>>> import numpy as np
>>> np.set_printoptions(precision=4, suppress=True, linewidth=100, legacy="1.25")
>>> tidy = lambda a: np.round(a, 4) + 0
>>> J = np.load("a.npy")
>>> tidy(J)
array([[ 0.0118, -0.0229, -0.0406,  0.0973],
       [-0.0229,  0.7549,  0.4132,  0.1174],
       [-0.0406,  0.4132,  0.2971, -0.191 ],
       [ 0.0973,  0.1174, -0.191 ,  0.9362]])
>>> # projection: eigenvalues are 0 or 1
>>> vec = np.array([2, 1, 0, 2])
>>> h1 = np.maximum(J @ vec, 0)
>>> tidy(np.maximum(J @ vec, 0) - np.maximum(-J @ vec, 0))
array([ 0.1953,  0.9439, -0.0499,  2.1845])
>>> tidy(np.maximum(J @ (3 * vec), 0))
array([0.586 , 2.8317, 0.    , 6.5534])
>>> np.flatnonzero(h1 > 1e-9)
array([0, 1, 3])
>>> tidy(J * (h1 > 1e-9)[:, None])
array([[ 0.0118, -0.0229, -0.0406,  0.0973],
       [-0.0229,  0.7549,  0.4132,  0.1174],
       [ 0.    ,  0.    ,  0.    ,  0.    ],
       [ 0.0973,  0.1174, -0.191 ,  0.9362]])
>>> tidy(np.linalg.norm(J[1] - J[3]))
1.2068
>>> tidy(np.linalg.norm(J[1], 1)), tidy(np.linalg.norm(J[1], np.inf))
(1.3084, 0.7549)
>>> tidy(np.linalg.norm(J, axis=0))
array([0.1086, 0.8689, 0.545 , 0.9676])
>>> feats = np.load("block3.npy")
>>> feats
array([[-3.1973,  3.7249, -2.3553],
       [ 3.3408, -4.0487,  1.8357],
       [-4.5927,  2.1276,  1.5655]])
>>> np.allclose(feats, feats.T)
False
>>> tidy((feats - feats.T) / 2)
array([[ 0.    ,  0.192 ,  1.1187],
       [-0.192 ,  0.    , -0.146 ],
       [-1.1187,  0.146 ,  0.    ]])
>>> rng = np.random.default_rng(640)
>>> z = rng.permutation(3)
>>> z
array([2, 0, 1])
>>> Y = feats[z][:, z]
>>> np.allclose(Y, feats)
False
>>> np.diag(Y)
array([ 1.5655, -3.1973, -4.0487])
>>> U, s, Vh = np.linalg.svd(feats)
>>> tidy(s)
array([8.7645, 3.4254, 0.2972])
>>> Y = U[:, :2] @ np.diag(s[:2]) @ Vh[:2]
>>> tidy(np.linalg.norm(feats - Y, 2)), tidy(s[2])
(0.2972, 0.2972)
>>> np.linalg.matrix_rank(feats, rtol=0.05)
2
>>> np.linalg.matrix_rank(Y)
2
>>> tidy(Y)
array([[-3.0951,  3.867 , -2.2518],
       [ 3.449 , -3.8983,  1.9453],
       [-4.5803,  2.1449,  1.5781]])
>>> tidy(np.abs(np.linalg.eigvals(Y)).max())
8.5493
>>> np.allclose(Y @ Y.T, Y.T @ Y)
False
>>> tidy(np.sort(np.abs(np.linalg.eigvals(Y))))
array([0.    , 3.1341, 8.5493])
>>> tidy((Y + Y.T) / 2)
array([[-3.0951,  3.658 , -3.416 ],
       [ 3.658 , -3.8983,  2.0451],
       [-3.416 ,  2.0451,  1.5781]])
>>> tidy((Y - Y.T) / 2)
array([[ 0.    ,  0.209 ,  1.1642],
       [-0.209 ,  0.    , -0.0998],
       [-1.1642,  0.0998,  0.    ]])
>>> data = np.array([[1.8, -0.3, 0.0],
...     [-0.2, -0.6, 0.1],
...     [0.5, -0.3, -1.0],
...     [-1.3, 1.1, 0.7],
...     [0.3, 0.4, -0.3],
...     [-0.8, 0.0, -1.5],
...     [1.9, -0.3, -1.2],
...     [0.3, -1.5, 0.1],
...     [-0.3, 1.1, 1.1],
...     [-1.9, 1.6, -1.8],
...     [0.6, -0.7, -0.3],
...     [0.9, 0.6, 0.7],
...     [-0.2, -0.5, -0.4],
...     [0.8, -0.1, -3.5],
...     [-0.6, 1.1, -1.4],
...     [0.2, 0.5, -1.3],
...     [0.1, 0.0, -0.2],
...     [-0.7, 0.7, 2.1]])
>>> data[:, 1] = 2 * data[:, 0] + 0.05 * rng.normal(size=18)
>>> tidy(data)
array([[ 1.8   ,  3.5653,  0.    ],
       [-0.2   , -0.4263,  0.1   ],
       [ 0.5   ,  0.9925, -1.    ],
       [-1.3   , -2.6557,  0.7   ],
       [ 0.3   ,  0.5578, -0.3   ],
       [-0.8   , -1.7012, -1.5   ],
       [ 1.9   ,  3.6752, -1.2   ],
       [ 0.3   ,  0.6256,  0.1   ],
       [-0.3   , -0.566 ,  1.1   ],
       [-1.9   , -3.7746, -1.8   ],
       [ 0.6   ,  1.2763, -0.3   ],
       [ 0.9   ,  1.9168,  0.7   ],
       [-0.2   , -0.4255, -0.4   ],
       [ 0.8   ,  1.7124, -3.5   ],
       [-0.6   , -1.1707, -1.4   ],
       [ 0.2   ,  0.4553, -1.3   ],
       [ 0.1   ,  0.2335, -0.2   ],
       [-0.7   , -1.4373,  2.1   ]])
>>> C = data[[9, 4]].astype(float)
>>> for _ in range(5):
...     z = np.linalg.norm(data[:, None] - C, axis=-1).argmin(axis=1)
...     C = np.array([data[z == j].mean(axis=0) for j in range(2)])
... 
>>> z
array([1, 0, 1, 0, 1, 0, 1, 1, 0, 0, 1, 1, 0, 1, 0, 1, 1, 0])
>>> tidy(C)
array([[-0.75  , -1.5197, -0.1375],
       [ 0.74  ,  1.5011, -0.7   ]])
